In [1]: import numpy as np

In [2]: np.set_printoptions(precision=2, suppress=True, linewidth=140, legacy="1.25")

In [3]: J = np.loadtxt("run13.csv", delimiter=",")

In [4]: J
Out[4]: 
array([[ 0.3 ,  0.18, -0.06,  0.22, -0.26, -0.22,  0.06,  0.1 ],
       [ 0.18,  0.11, -0.04,  0.13, -0.15, -0.13,  0.04,  0.06],
       [-0.06, -0.04,  0.01, -0.04,  0.05,  0.04, -0.01, -0.02],
       [ 0.22,  0.13, -0.04,  0.16, -0.19, -0.16,  0.04,  0.07],
       [-0.26, -0.15,  0.05, -0.19,  0.22,  0.19, -0.05, -0.09],
       [-0.22, -0.13,  0.04, -0.16,  0.19,  0.16, -0.04, -0.07],
       [ 0.06,  0.04, -0.01,  0.04, -0.05, -0.04,  0.01,  0.02],
       [ 0.1 ,  0.06, -0.02,  0.07, -0.09, -0.07,  0.02,  0.03]])

In [5]: B = J / np.sqrt((J ** 2).mean(axis=1, keepdims=True))

In [6]: np.linalg.norm(B, axis=1)
Out[6]: array([2.83, 2.83, 2.83, 2.83, 2.83, 2.83, 2.83, 2.83])

In [7]: np.round(J - J.mean(axis=1, keepdims=True), 2) + 0
Out[7]: 
array([[ 0.26,  0.14, -0.1 ,  0.18, -0.3 , -0.26,  0.02,  0.06],
       [ 0.15,  0.08, -0.06,  0.11, -0.18, -0.15,  0.01,  0.04],
       [-0.05, -0.03,  0.02, -0.04,  0.06,  0.05,  0.  , -0.01],
       [ 0.19,  0.1 , -0.07,  0.13, -0.22, -0.19,  0.01,  0.04],
       [-0.22, -0.12,  0.09, -0.15,  0.26,  0.22, -0.02, -0.05],
       [-0.19, -0.1 ,  0.07, -0.13,  0.22,  0.19, -0.01, -0.04],
       [ 0.05,  0.03, -0.02,  0.04, -0.06, -0.05,  0.  ,  0.01],
       [ 0.09,  0.05, -0.03,  0.06, -0.1 , -0.09,  0.01,  0.02]])

In [8]: np.linalg.matrix_rank(B) == np.linalg.matrix_rank(J)
Out[8]: True

In [9]: w, evecs = np.linalg.eigh(J)

In [10]: np.linalg.eigvalsh(J + 5 * np.eye(8))
Out[10]: array([5., 5., 5., 5., 5., 5., 5., 6.])

In [11]: np.round(evecs.T @ J @ evecs, 2) + 0
Out[11]: 
array([[0., 0., 0., 0., 0., 0., 0., 0.],
       [0., 0., 0., 0., 0., 0., 0., 0.],
       [0., 0., 0., 0., 0., 0., 0., 0.],
       [0., 0., 0., 0., 0., 0., 0., 0.],
       [0., 0., 0., 0., 0., 0., 0., 0.],
       [0., 0., 0., 0., 0., 0., 0., 0.],
       [0., 0., 0., 0., 0., 0., 0., 0.],
       [0., 0., 0., 0., 0., 0., 0., 1.]])

In [12]: np.round(np.linalg.svd(J, compute_uv=False), 2) + 0
Out[12]: array([1., 0., 0., 0., 0., 0., 0., 0.])

In [13]: x = np.array([-7, 6, -8, 7, -4, 4, -2, -7])

In [14]: h = np.maximum(J @ x, 0)

In [15]: J.T @ h
Out[15]: array([ 0.2 ,  0.12, -0.04,  0.15, -0.18, -0.15,  0.04,  0.07])

In [16]: h
Out[16]: array([0.34, 0.2 , 0.  , 0.25, 0.  , 0.  , 0.07, 0.11])

In [17]: left, s, vt = np.linalg.svd(J)

In [18]: s.round(2) + 0
Out[18]: array([1., 0., 0., 0., 0., 0., 0., 0.])

In [19]: B = left[:, :1] @ np.diag(s[:1]) @ vt[:1]

In [20]: np.linalg.matrix_rank(B)
Out[20]: 1

In [21]: np.round(np.linalg.norm(J - B) / np.linalg.norm(J), 2)
Out[21]: 0.0

In [22]: np.linalg.matrix_rank(J, rtol=0.05)
Out[22]: 1
